% ipython --no-banner

In [1]: import numpy as np

In [2]: from numpy import linalg as LA

In [3]: np.set_printoptions(precision=2, suppress=True, linewidth=100, sign=" ")

In [4]: rng = np.random.default_rng(623461)

In [5]: idx = rng.integers(0, 2, 4)

In [6]: J = (idx[:, None] == idx) * 4 + np.eye(4)

In [7]: J
Out[7]: 
array([[ 5.,  4.,  4.,  4.],
       [ 4.,  5.,  4.,  4.],
       [ 4.,  4.,  5.,  4.],
       [ 4.,  4.,  4.,  5.]])

In [8]: # symmetric

In [9]: low = LA.cholesky(J)

In [10]: np.diag(low) ** 2
Out[10]: array([ 5.  ,  1.8 ,  1.44,  1.31])

In [11]: low
Out[11]: 
array([[ 2.24,  0.  ,  0.  ,  0.  ],
       [ 1.79,  1.34,  0.  ,  0.  ],
       [ 1.79,  0.6 ,  1.2 ,  0.  ],
       [ 1.79,  0.6 ,  0.37,  1.14]])

In [12]: vals, V = LA.eigh(J)

In [13]: x0 = np.array([9, -7, 1, -1])

In [14]: round(float(x0 @ J @ x0 / (x0 @ x0)), 2), round(float(vals[0]), 2), round(vals[-1], 2)
Out[14]: (1.12, 1.0, np.float64(17.0))

In [15]: (np.sign(V[:, -1].round(6)) == np.sign(V[0, -1].round(6))).astype(int)
Out[15]: array([ 1,  1,  1,  1])

In [16]: V * np.abs(vals) @ V.T
Out[16]: 
array([[ 5.,  4.,  4.,  4.],
       [ 4.,  5.,  4.,  4.],
       [ 4.,  4.,  5.,  4.],
       [ 4.,  4.,  4.,  5.]])

In [17]: round(float(LA.eigvals(J).sum().real), 2)
Out[17]: 20.0

In [18]: round(LA.det(J.T), 2)
Out[18]: np.float64(17.0)

In [19]: np.kron(np.eye(2, dtype=int), J)
Out[19]: 
array([[ 5.,  4.,  4.,  4.,  0.,  0.,  0.,  0.],
       [ 4.,  5.,  4.,  4.,  0.,  0.,  0.,  0.],
       [ 4.,  4.,  5.,  4.,  0.,  0.,  0.,  0.],
       [ 4.,  4.,  4.,  5.,  0.,  0.,  0.,  0.],
       [ 0.,  0.,  0.,  0.,  5.,  4.,  4.,  4.],
       [ 0.,  0.,  0.,  0.,  4.,  5.,  4.,  4.],
       [ 0.,  0.,  0.,  0.,  4.,  4.,  5.,  4.],
       [ 0.,  0.,  0.,  0.,  4.,  4.,  4.,  5.]])

In [20]: J.sum(axis=0)
Out[20]: array([ 17.,  17.,  17.,  17.])

In [21]: LA.rank(J)
AttributeError: module 'numpy.linalg' has no attribute 'rank'


In [22]: np.count_nonzero(J)
Out[22]: np.int64(16)

In [23]: np.zeros(4, 4)
TypeError: Cannot interpret '4' as a data type


In [24]: J - J[0]
Out[24]: 
array([[ 0.,  0.,  0.,  0.],
       [-1.,  1.,  0.,  0.],
       [-1.,  0.,  1.,  0.],
       [-1.,  0.,  0.,  1.]])

In [25]: LA.matrix_rank(J)
Out[25]: np.int64(4)

In [26]: J[4]
IndexError: index 4 is out of bounds for axis 0 with size 4


In [27]: np.abs(J).max()
Out[27]: np.float64(5.0)

In [28]: B = J / LA.norm(J, axis=1, keepdims=True)

In [29]: C2 = B @ B.T

In [30]: LA.norm(B, axis=1)
Out[30]: array([ 1.,  1.,  1.,  1.])

In [31]: C2[2]
Out[31]: array([ 0.99,  0.99,  1.  ,  0.99])

In [32]: round(np.degrees(np.arccos(np.clip(C2[2, 1], -1, 1))), 2)
Out[32]: np.float64(9.49)

In [33]: np.argwhere(np.triu(np.abs(C2) > 0.95, 1))
Out[33]: 
array([[ 0,  1],
       [ 0,  2],
       [ 0,  3],
       [ 1,  2],
       [ 1,  3],
       [ 2,  3]])

In [34]: A = np.array([[-0.28, -3.75, 1.98],
    ...:     [0.91, -5.8, 7.22],
    ...:     [0.71, -0.55, -2.05],
    ...:     [-0.14, -1.74, 2.04],
    ...:     [0.04, -0.67, 1.62],
    ...:     [-1.5, 5.0, -7.21],
    ...:     [0.12, 2.9, -2.65],
    ...:     [0.6, -2.5, -0.28],
    ...:     [0.03, 0.58, -0.03],
    ...:     [0.31, -0.54, -0.04]])

In [35]: D = LA.norm(A[:, None] - A[None], axis=-1)

In [36]: D[5].round(6).argsort(kind="stable")[:4]
Out[36]: array([ 5,  6,  2,  8])

In [37]: LA.norm(A, axis=1)
Out[37]: array([ 4.25,  9.31,  2.24,  2.68,  1.75,  8.9 ,  3.93,  2.59,  0.58,  0.62])

In [38]: D[:5, :5]
Out[38]: 
array([[  0.  ,   5.75,   5.24,   2.02,   3.12],
       [  5.75,   0.  ,  10.66,   6.66,   7.64],
       [  5.24,  10.66,   0.  ,   4.34,   3.73],
       [  2.02,   6.66,   4.34,   0.  ,   1.16],
       [  3.12,   7.64,   3.73,   1.16,   0.  ]])

In [39]: np.flatnonzero(D[5] < D.mean() / 2)
Out[39]: array([ 5])

In [40]: D.mean(axis=1).argmax()
Out[40]: np.int64(5)
